$ python -q
>>> import numpy as np
>>> from numpy import linalg as LA
>>> np.set_printoptions(suppress=True, linewidth=140)
>>> m1 = np.array([[2, 2, 1, 1], [1, 0, 0, 2], [2, 1, 0, 2], [0, 0, 1, 1], [0, 0, 1, 0]])
>>> m1[-1] = m1[0] + 2 * m1[1]
>>> print(m1)
[[2 2 1 1]
 [1 0 0 2]
 [2 1 0 2]
 [0 0 1 1]
 [4 2 1 5]]
>>> theta = np.radians(30)
>>> r_ = np.eye(4)
>>> r_[1, 1] = r_[2, 2] = np.cos(theta)
>>> r_[1, 2], r_[2, 1] = -np.sin(theta), np.sin(theta)
>>> print(r_.round(3))
[[ 1.     0.     0.     0.   ]
 [ 0.     0.866 -0.5    0.   ]
 [ 0.     0.5    0.866  0.   ]
 [ 0.     0.     0.     1.   ]]
>>> A2 = m1 @ r_.T
>>> print(np.allclose(m1 @ m1.T, A2 @ A2.T))
True
>>> print(np.round(LA.svd(m1, compute_uv=False), 3) + 0, np.round(LA.svd(A2, compute_uv=False), 3) + 0)
[8.181 1.908 1.199 0.   ] [8.181 1.908 1.199 0.   ]
>>> print(np.round(np.abs(A2 - m1).max(axis=0), 3))
[0.    0.768 0.866 0.   ]
>>> print(A2.round(3))
[[ 2.     1.232  1.866  1.   ]
 [ 1.     0.     0.     2.   ]
 [ 2.     0.866  0.5    2.   ]
 [ 0.    -0.5    0.866  1.   ]
 [ 4.     1.232  1.866  5.   ]]
>>> print(np.allclose(LA.norm(m1, axis=1), LA.norm(A2, axis=1)))
True
>>> print(np.abs(np.diag(LA.qr(m1)[1])) > 1e-9)
[ True  True  True False]
>>> print(LA.lstsq(m1[:-1].T, m1[-1])[2])
3
>>> print(np.unique(m1.round(6), axis=0).shape)
(5, 4)
>>> print(np.round(m1 @ LA.pinv(m1) @ m1, 3) + 0)
[[2. 2. 1. 1.]
 [1. 0. 0. 2.]
 [2. 1. 0. 2.]
 [0. 0. 1. 1.]
 [4. 2. 1. 5.]]
>>> print(round(float(np.trace(LA.pinv(m1) @ m1)), 3))
3.0
>>> A2 = np.array([[1, 3], [0, 3], [2, 2]])
>>> arr = np.block([[np.zeros((3, 3)), A2], [A2.T, np.zeros((2, 2))]])
>>> print(arr)
[[0. 0. 0. 1. 3.]
 [0. 0. 0. 0. 3.]
 [0. 0. 0. 2. 2.]
 [1. 0. 2. 0. 0.]
 [3. 3. 2. 0. 0.]]
>>> arr[5]
Traceback (most recent call last):
  File "<python-input-25>", line 1, in <module>
    arr[5]
    ~~~^^^
IndexError: index 5 is out of bounds for axis 0 with size 5
>>> print(arr.shape)
(5, 5)
>>> print(np.abs(arr).max())
3.0
>>> print(np.count_nonzero(arr))
10
>>> print(round(float(LA.norm(arr)), 3))
7.348
>>> print(arr.sum(axis=1))
[4. 3. 4. 3. 8.]
>>> print(arr - arr[0])
[[ 0.  0.  0.  0.  0.]
 [ 0.  0.  0. -1.  0.]
 [ 0.  0.  0.  1. -1.]
 [ 1.  0.  2. -1. -3.]
 [ 3.  3.  2. -1. -3.]]
>>> U, sv, Vt = LA.svd(arr)
>>> V = Vt[:(sv > 1e-8).sum()]
>>> rng = np.random.default_rng(728519)
>>> x = arr[1] + 2 * arr[2] + rng.integers(2) * np.eye(5)[1]
>>> print(x)
[0. 1. 0. 4. 7.]
>>> print(np.allclose(V.T @ V @ x, x))
False
>>> print(np.round(V.T @ V, 3) + 0)
[[ 0.41   0.393  0.295  0.     0.   ]
 [ 0.393  0.738 -0.197  0.     0.   ]
 [ 0.295 -0.197  0.852  0.     0.   ]
 [ 0.     0.     0.     1.     0.   ]
 [ 0.     0.     0.     0.     1.   ]]
>>> print(np.round(LA.norm(x - V.T @ V @ x), 3))
0.512
>>> print(LA.matrix_rank(np.vstack([arr, x])))
5
>>> K = np.array([[0.0, 0.0, 0.0, 7.0],
...     [0.0, 0.0, 0.0, 1.0],
...     [0.0, 0.0, 0.0, 9.0],
...     [7.0, 1.0, 9.0, 0.0]])
>>> x = np.array([-1, -4, -5, -7])
>>> h1 = np.maximum(K @ x, 0)
>>> print(K * (h1 > 1e-9)[:, None])
[[0. 0. 0. 0.]
 [0. 0. 0. 0.]
 [0. 0. 0. 0.]
 [0. 0. 0. 0.]]
>>> print(np.round(np.tanh(K @ x), 3))
[-1. -1. -1. -1.]
>>> print(np.maximum(K @ x, 0) - np.maximum(-K @ x, 0))
[-49.  -7. -63. -56.]
>>> print(np.maximum(K @ (3 * x), 0))
[0. 0. 0. 0.]
>>> print(h1)
[0. 0. 0. 0.]
>>> T = np.stack([K, 3 * K, K[::-1]])
>>> print(T.shape)
(3, 4, 4)
>>> print(T.sum(axis=0))
[[ 7.  1.  9. 28.]
 [ 0.  0.  0. 13.]
 [ 0.  0.  0. 37.]
 [28.  4. 36.  7.]]
>>> print(LA.matrix_rank(T.reshape(3, -1)))
2
>>> print(LA.matrix_rank(T))
[2 2 2]
>>> print((T @ K.T).shape)
(3, 4, 4)
>>> rank = LA.matrix_rank(K)
>>> print(rank)
2
>>> null = LA.svd(K)[2][rank:].T
>>> print(LA.matrix_rank(K.T @ K), LA.matrix_rank(K @ K.T))
2 2
>>> print(np.round(K @ null, 3) + 0)
[[0. 0.]
 [0. 0.]
 [0. 0.]
 [0. 0.]]
>>> print(np.allclose(K @ null, 0))
True
>>> print([int(LA.matrix_rank(K[:i])) for i in range(1, len(K) + 1)])
[1, 1, 1, 2]
>>> print(np.round(null @ null.T, 3))
[[ 0.626 -0.053 -0.481  0.   ]
 [-0.053  0.992 -0.069  0.   ]
 [-0.481 -0.069  0.382  0.   ]
 [ 0.     0.     0.     0.   ]]
>>> J = np.load("w.npy")
>>> print(J.round(3))
[[ 0.261 -0.414 -0.148]
 [-0.414  0.768 -0.083]
 [-0.148 -0.083  0.97 ]]
>>> evals, V = LA.eigh(J)
>>> x = np.array([0, 9, 8])
>>> print(round(x @ J @ x, 3))
112.428
>>> print(round(float(np.abs(J).sum(axis=1).max()), 3), np.abs(evals).max())
1.265 1.0
>>> T = np.stack([J, -1 * J, J[::-1]])
>>> print(np.round(T.sum(axis=0), 3))
[[-0.148 -0.083  0.97 ]
 [-0.414  0.768 -0.083]
 [ 0.261 -0.414 -0.148]]
>>> print(np.round(LA.norm(T, axis=(1, 2)), 3))
[1.414 1.414 1.414]
>>> print((T @ J.T).shape)
(3, 3, 3)
>>> print(np.round(LA.det(T), 3) + 0)
[0. 0. 0.]
>>> print(LA.matrix_rank(T))
[2 2 2]
>>> print(np.allclose(J, J.T))
True
>>> print(round(LA.det(J), 3))
-0.0
>>> print(np.round(LA.matrix_power(J, 4), 3))
[[ 0.261 -0.414 -0.148]
 [-0.414  0.768 -0.083]
 [-0.148 -0.083  0.97 ]]
>>> print(np.round(np.sort(np.abs(LA.eigvals(J))), 3))
[0. 1. 1.]
>>> print(np.allclose(J @ J.T, J.T @ J))
True
>>> print(np.round(np.trace(J), 3))
2.0
>>> print(np.round((J + J.T) / 2, 3))
[[ 0.261 -0.414 -0.148]
 [-0.414  0.768 -0.083]
 [-0.148 -0.083  0.97 ]]
>>> print((J - J.T) / 2)
[[0. 0. 0.]
 [0. 0. 0.]
 [0. 0. 0.]]
>>> print(np.round(J @ J, 3))
[[ 0.261 -0.414 -0.148]
 [-0.414  0.768 -0.083]
 [-0.148 -0.083  0.97 ]]
>>> U, sv, Vt = LA.svd(J)
>>> V = Vt[:(sv > 1e-8).sum()]
>>> x = J[2] + -2 * J[1] + rng.integers(2) * np.eye(3)[0]
>>> print(x.round(3))
[ 0.68  -1.619  1.136]
>>> print(np.round(np.diag(V.T @ V), 3))
[0.261 0.768 0.97 ]
>>> print(np.allclose(V.T @ V @ x, x))
True
>>> print(LA.matrix_rank(np.vstack([J, x])))
2
>>> W0 = np.array([[-0.4, 0.7, -1.5, 0.6, -1.6],
...     [0.8, 0.7, 0.7, 1.4, 0.6],
...     [-1.4, -0.6, 0.4, 1.9, -0.2],
...     [0.0, 1.1, 1.0, 0.1, -0.2],
...     [1.7, 1.2, -1.2, 0.2, -0.2]])
>>> W0[:, 1] *= 20
>>> print(W0)
[[ -0.4  14.   -1.5   0.6  -1.6]
 [  0.8  14.    0.7   1.4   0.6]
 [ -1.4 -12.    0.4   1.9  -0.2]
 [  0.   22.    1.    0.1  -0.2]
 [  1.7  24.   -1.2   0.2  -0.2]]
>>> print(np.argsort(-LA.norm(W0, axis=0).round(6), kind="stable")[:3])
[1 3 0]
>>> print(LA.matrix_rank(W0, rtol=0.1))
1
>>> print(LA.cond(W0) > 100)
True
>>> A2 = np.array([[1, 0, -3], [-3, 2, 0], [3, 3, 3], [-3, -2, 1], [-2, 1, 0]])
>>> print(np.round(np.einsum("ij,ij->i", W0, W0), 3))
[201.33 199.45 149.77 485.05 580.41]
>>> print(np.vstack([W0, A2.T]).shape)
(8, 5)
>>> print(LA.matrix_rank(np.vstack([W0, A2.T])))
5
>>> print(LA.matrix_rank(W0 @ A2))
3
